$ ipython --no-banner

In [1]: import numpy as np

In [2]: from numpy import linalg as LA

In [3]: np.set_printoptions(precision=2, suppress=True, linewidth=100, sign=" ")

In [4]: W0 = np.load("arr.npy")

In [5]: print(W0)
[[ 1.    0.5   0.25]
 [ 0.5   1.    0.5 ]
 [ 0.25  0.5   1.  ]]

In [6]: # symmetric

In [7]: evals, evecs = LA.eig(W0)

In [8]: print(np.sort(LA.eigvals(W0 @ W0)))
[ 0.17  0.56  3.4 ]

In [9]: E = np.load("dump.npy")

In [10]: print(E)
[[ 29.  24. -12. -12.]
 [-80. -61.  26.  26.]
 [-72. -50.  19.  22.]
 [-16. -10.   2.  -1.]]

In [11]: print(round(float(LA.det(E[::-1])), 2))
-945.0

In [12]: print(round(LA.det(E.T), 2))
-945.0

In [13]: print(np.round(LA.eigvals(E).sum().real, 2))
-14.0

In [14]: print(np.einsum("ij,ji->", E, E))
164.0

In [15]: print(np.poly(E))
[   1.   14.   16. -366. -945.]

In [16]: print(LA.eigvals(E))
[ 5. -3. -9. -7.]

In [17]: Q, evecs = LA.qr(E[:, :1])[0], LA.qr(E[:, 1:])[0]

In [18]: sigma = LA.svd(Q.T @ evecs, compute_uv=False)

In [19]: print(round(float(LA.norm(Q @ Q.T - evecs @ evecs.T, 2)), 2))
1.0

In [20]: print(sigma)
[ 1.]

In [21]: print((sigma > 0.9).sum())
1

In [22]: t3 = np.stack([E, -1 * E, E[::-1]])

In [23]: print(LA.norm(t3, axis=(1, 2)))
[ 148.55  148.55  148.55]

In [24]: print((t3 @ E.T).shape)
(3, 4, 4)

In [25]: print(np.einsum("bij,cij->bc", t3, t3))
[[ 22068. -22068.  18320.]
 [-22068.  22068. -18320.]
 [ 18320. -18320.  22068.]]

In [26]: rng = np.random.default_rng(94)

In [27]: labels = rng.permutation(4)

In [28]: M2 = E[:, labels] * rng.choice([-1, 1], 4)

In [29]: print(M2)
[[-29. -12.  12. -24.]
 [ 80.  26. -26.  61.]
 [ 72.  22. -19.  50.]
 [ 16.  -1.  -2.  10.]]

In [30]: left, _, Vh = LA.svd(E.T @ M2)

In [31]: print(labels)
[ 0  3  2  1]
